$ ipython --no-banner

In [1]: import numpy as np

In [2]: np.set_printoptions(suppress=True, linewidth=120)

In [3]: rd = lambda a: np.round(a, 3) + 0

In [4]: W0 = np.load("arr.npy")

In [5]: print(W0)
[[ -4.265   1.027   0.081   0.492  -1.59   -0.056]
 [  7.873  -4.024  -0.091  -0.826  -0.005  -0.158]
 [ 11.445   0.32   -0.228  -0.21   -0.399   0.146]
 [  5.803  -2.479   0.075  -0.301   0.149   0.105]
 [ -5.      3.59   -0.136   2.701  -0.084  -0.122]
 [  4.209  -3.07    0.215   1.533   0.893   0.03 ]
 [  1.154  -3.244  -0.115  -0.639   0.892   0.075]
 [  1.43    1.397   0.049   0.019   1.391  -0.128]
 [-13.692   2.28    0.13   -2.067   0.019   0.081]
 [ -5.679   2.934   0.013   1.364   1.121  -0.207]
 [ -8.153  -0.621   0.419  -0.22    0.491   0.165]
 [ -5.346   4.983   0.134  -0.219  -0.828   0.109]
 [  8.529   2.09    0.034  -1.86   -0.475   0.273]
 [ -2.996   1.183   0.259  -0.607  -0.154   0.359]
 [  2.067   4.294  -0.619  -1.182  -0.822  -0.056]
 [ -4.733   1.917  -0.102   1.832  -0.493   0.067]
 [ -3.933  -0.154  -0.243   0.02   -0.098   0.185]
 [  3.738  -3.876   0.217   0.779  -0.008   0.051]
 [ 14.066  -7.153   0.161   3.123   0.428  -0.046]
 [ -1.584   1.592   0.027  -0.079   0.334   0.03 ]
 [ -0.467   3.293  -0.166   1.141   1.002  -0.16 ]
 [  9.696   0.511   0.998   2.002   0.716  -0.092]]

In [6]: x0 = np.array([6, 5, 9, 1, 6, 2])

In [7]: target = W0 @ x0

In [8]: rd(np.linalg.solve(W0.T @ W0, W0.T @ target))
Out[8]: array([6., 5., 9., 1., 6., 2.])

In [9]: print(rd(np.linalg.pinv(W0) @ W0))
[[1. 0. 0. 0. 0. 0.]
 [0. 1. 0. 0. 0. 0.]
 [0. 0. 1. 0. 0. 0.]
 [0. 0. 0. 1. 0. 0.]
 [0. 0. 0. 0. 1. 0.]
 [0. 0. 0. 0. 0. 1.]]

In [10]: rng = np.random.default_rng(335703)

In [11]: target = target + 0.1 * rng.normal(size=22)

In [12]: rd(target)
Out[12]: 
array([-28.866,  25.099,  65.832,  23.787, -11.325,  18.813,  -5.476,  24.252, -71.475, -11.686, -45.079, -10.885,
        57.894, -10.608,  22.385, -20.731, -26.727,   5.833,  55.634,   0.859,  19.064,  75.668])

In [13]: coef, *_ = np.linalg.lstsq(W0, target)

In [14]: print(rd(np.linalg.norm(target - W0 @ coef)))
0.418

In [15]: [round(float(np.linalg.norm(np.linalg.solve(W0.T @ W0 + lam * np.eye(6), W0.T @ target))), 2) for lam in (0, 1, 10, 100)]
Out[15]: [13.45, 11.3, 8.21, 5.5]

In [16]: coef.round()
Out[16]: array([6., 5., 9., 1., 6., 2.])

In [17]: rd(W0.T @ (target - W0 @ coef))
Out[17]: array([0., 0., 0., 0., 0., 0.])

In [18]: blk = np.stack([W0, 5 * W0, W0[::-1]])

In [19]: np.linalg.matrix_rank(blk.reshape(3, -1))
Out[19]: np.int64(2)

In [20]: blk.shape
Out[20]: (3, 22, 6)

In [21]: rd(np.einsum("bij,cij->bc", blk, blk))
Out[21]: 
array([[ 1298.639,  6493.195,    19.201],
       [ 6493.195, 32465.977,    96.006],
       [   19.201,    96.006,  1298.639]])

In [22]: np.linalg.matrix_rank(blk)
Out[22]: array([6, 6, 6])

In [23]: rd(np.linalg.norm(blk, axis=(1, 2)))
Out[23]: array([ 36.037, 180.183,  36.037])

In [24]: cov = np.cov(W0, rowvar=False)

In [25]: print(rd(np.median(W0, axis=0)))
[ 0.343  1.105  0.042 -0.03   0.007  0.04 ]

In [26]: np.argsort(-W0.std(axis=0).round(6), kind="stable")
Out[26]: array([0, 1, 3, 4, 2, 5])

In [27]: rd(np.linalg.eigvalsh(cov)[::-1])
Out[27]: array([52.484,  6.341,  1.81 ,  0.461,  0.08 ,  0.013])

In [28]: print(rd(np.corrcoef(W0.T)))
[[ 1.    -0.553  0.091  0.195  0.11  -0.074]
 [-0.553  1.    -0.23  -0.213 -0.262 -0.032]
 [ 0.091 -0.23   1.     0.259  0.277  0.081]
 [ 0.195 -0.213  0.259  1.     0.266 -0.476]
 [ 0.11  -0.262  0.277  0.266  1.    -0.341]
 [-0.074 -0.032  0.081 -0.476 -0.341  1.   ]]

In [29]: print(rd(np.corrcoef(W0[:, 2], W0[:, 1])[0, 1]))
-0.23

In [30]: rd(W0.std(axis=0))
Out[30]: array([6.839, 3.037, 0.296, 1.34 , 0.712, 0.143])

In [31]: cov.shape
Out[31]: (6, 6)

In [32]: other = np.c_[W0[:, :5] @ np.array([[0, 1, 5, 4, 1],
    ...:     [0, 5, 9, 4, 7],
    ...:     [2, 1, 0, 3, 9],
    ...:     [0, 1, 8, 6, 4],
    ...:     [1, 3, 1, 3, 3]]), np.array([0, -2, 2, 3, -3, 1, 1, 3, 2, 1, 1, 0, 2, -1, -1, -1, -1, 3, -3, 0, -2, 1])]

In [33]: rd(other)
Out[33]: 
array([[ -1.428,  -3.327,  -9.736, -14.527,   0.851,   0.   ],
       [ -0.187, -13.179,  -3.464,  10.152, -24.433,  -2.   ],
       [ -0.855,  11.41 ,  58.026,  43.919,   9.596,   2.   ],
       [  0.299,  -6.371,   4.445,  12.162, -11.632,   3.   ],
       [ -0.356,  15.263,  28.834,   9.906,  29.458,  -3.   ],
       [  1.323,  -6.714,   6.572,  17.078,  -6.535,   1.   ],
       [  0.662, -13.144, -27.646,  -9.863, -22.469,   1.   ],
       [  1.489,  12.656,  21.266,  15.742,  15.899,   3.   ],
       [  0.279,  -4.172, -64.457, -57.603,  -4.773,   2.   ],
       [  1.147,  13.731,  10.044,   0.606,  23.795,   1.   ],
       [  1.329,  -9.586, -47.623, -33.686,  -8.136,   1.   ],
       [ -0.56 ,  17.   ,  15.537,  -4.848,  27.381,   0.   ],
       [ -0.407,  15.728,  46.1  ,  29.993,  14.6  ,   2.   ],
       [  0.364,   2.109,  -9.343, -10.579,   4.726,  -1.   ],
       [ -2.06 ,  19.27 ,  38.703,  14.029,  19.36 ,  -1.   ],
       [ -0.697,   5.103,   7.751,  -2.057,  13.617,  -1.   ],
       [ -0.584,  -5.22 , -20.989, -17.251,  -7.412,  -1.   ],
       [  0.426, -14.67 ,  -9.97 ,   4.749, -18.349,   3.   ],
       [  0.75 , -17.131,  31.365,  48.157, -20.78 ,  -3.   ],
       [  0.388,   7.326,   6.11 ,   0.641,  10.489,   0.   ],
       [  0.67 ,  19.979,  37.432,  20.658,  28.66 ,  -2.   ],
       [  2.712,  17.399,  69.811,  57.982,  32.411,   1.   ]])

In [34]: np.linalg.matrix_rank(other)
Out[34]: np.int64(6)

In [35]: rd(np.linalg.norm(np.linalg.qr(W0)[0].T @ other, axis=0) ** 2 / ((other ** 2).sum(axis=0) + 1e-12))
Out[35]: array([1.   , 1.   , 1.   , 1.   , 1.   , 0.392])

In [36]: d = np.linalg.norm(W0[:, None] - W0[None], axis=-1)

In [37]: np.linalg.matrix_rank(d ** 2)
Out[37]: np.int64(8)

In [38]: np.unravel_index(d.round(6).argmax(), d.shape)
Out[38]: (np.int64(8), np.int64(18))

In [39]: np.flatnonzero(d[11] < d.mean() / 2)
Out[39]: array([ 0,  4,  9, 11, 13, 15])

In [40]: d.mean(axis=1).argmax()
Out[40]: np.int64(18)

In [41]: rd(d[:5, :5])
Out[41]: 
array([[ 0.   , 13.309, 15.791, 10.832,  3.783],
       [13.309,  0.   ,  5.681,  2.659, 15.367],
       [15.791,  5.681,  0.   ,  6.33 , 17.023],
       [10.832,  2.659,  6.33 ,  0.   , 12.755],
       [ 3.783, 15.367, 17.023, 12.755,  0.   ]])

In [42]: d.shape
Out[42]: (22, 22)

In [43]: (d + 1e9 * np.eye(22)).round(6).argmin(axis=1)
Out[43]: array([15,  3, 21,  5, 15, 17, 17, 20, 10,  4, 16,  9,  2, 19,  7,  4, 13,  5,  1, 13, 19,  2])

In [44]: d[11].round(6).argsort(kind="stable")[:4]
Out[44]: array([11,  9,  4, 15])

In [45]: F = np.load("mat.npy")

In [46]: rd(F)
Out[46]: 
array([[0.01 , 0.071, 0.071],
       [0.071, 0.495, 0.495],
       [0.071, 0.495, 0.495]])

In [47]: rk = np.linalg.matrix_rank(F)

In [48]: print(rk)
1

In [49]: null = np.linalg.svd(F)[2][rk:].T

In [50]: [int(np.linalg.matrix_rank(F[:i])) for i in range(1, len(F) + 1)]
Out[50]: [1, 1, 1]

In [51]: np.linalg.matrix_rank(F.T @ F), np.linalg.matrix_rank(F @ F.T)
Out[51]: (np.int64(1), np.int64(1))

In [52]: np.allclose(F @ null, 0)
Out[52]: True

In [53]: A = np.load("m.npy")

In [54]: print(A)
[[0 1 1 0 0 0 0]
 [1 0 1 0 0 0 0]
 [1 1 0 0 0 0 0]
 [0 0 0 0 1 0 1]
 [0 0 0 1 0 0 0]
 [0 0 0 0 0 0 0]
 [0 0 0 1 0 0 0]]

In [55]: rk = np.linalg.matrix_rank(A)

In [56]: rk
Out[56]: np.int64(5)

In [57]: null = np.linalg.svd(A)[2][rk:].T

In [58]: print([int(np.linalg.matrix_rank(np.delete(A, i, axis=0))) for i in range(7)])
[4, 4, 4, 4, 5, 5, 5]

In [59]: rd(null @ null.T)
Out[59]: 
array([[ 0. ,  0. ,  0. ,  0. ,  0. ,  0. ,  0. ],
       [ 0. ,  0. ,  0. ,  0. ,  0. ,  0. ,  0. ],
       [ 0. ,  0. ,  0. ,  0. ,  0. ,  0. ,  0. ],
       [ 0. ,  0. ,  0. ,  0. ,  0. ,  0. ,  0. ],
       [ 0. ,  0. ,  0. ,  0. ,  0.5,  0. , -0.5],
       [ 0. ,  0. ,  0. ,  0. ,  0. ,  1. ,  0. ],
       [ 0. ,  0. ,  0. ,  0. , -0.5,  0. ,  0.5]])

In [60]: np.linalg.matrix_rank(A.T @ A), np.linalg.matrix_rank(A @ A.T)
Out[60]: (np.int64(5), np.int64(5))

In [61]: print([int(np.linalg.matrix_rank(A[:i])) for i in range(1, len(A) + 1)])
[1, 2, 3, 4, 5, 5, 5]

In [62]: null.shape
Out[62]: (7, 2)

In [63]: f = np.array([0, 4])

In [64]: np.cross(A[0, :3], A[4, :3])
Out[64]: array([0, 0, 0])

In [65]: np.convolve(A[0], f)
Out[65]: array([0, 0, 4, 4, 0, 0, 0, 0])

In [66]: np.correlate(A[0], A[4], "full")
Out[66]: array([0, 0, 0, 0, 1, 1, 0, 0, 0, 0, 0, 0, 0])

In [67]: Uu, s, Vt = np.linalg.svd(A)

In [68]: evecs = Vt[:(s > 1e-8).sum()]

In [69]: x0 = A[4] + -3 * A[1] + rng.integers(2) * np.eye(7)[3]

In [70]: x0
Out[70]: array([-3.,  0., -3.,  2.,  0.,  0.,  0.])

In [71]: rd(evecs.T @ evecs)
Out[71]: 
array([[1. , 0. , 0. , 0. , 0. , 0. , 0. ],
       [0. , 1. , 0. , 0. , 0. , 0. , 0. ],
       [0. , 0. , 1. , 0. , 0. , 0. , 0. ],
       [0. , 0. , 0. , 1. , 0. , 0. , 0. ],
       [0. , 0. , 0. , 0. , 0.5, 0. , 0.5],
       [0. , 0. , 0. , 0. , 0. , 0. , 0. ],
       [0. , 0. , 0. , 0. , 0.5, 0. , 0.5]])

In [72]: np.allclose(evecs.T @ evecs @ x0, x0)
Out[72]: True

In [73]: rd(np.diag(evecs.T @ evecs))
Out[73]: array([1. , 1. , 1. , 1. , 0.5, 0. , 0.5])
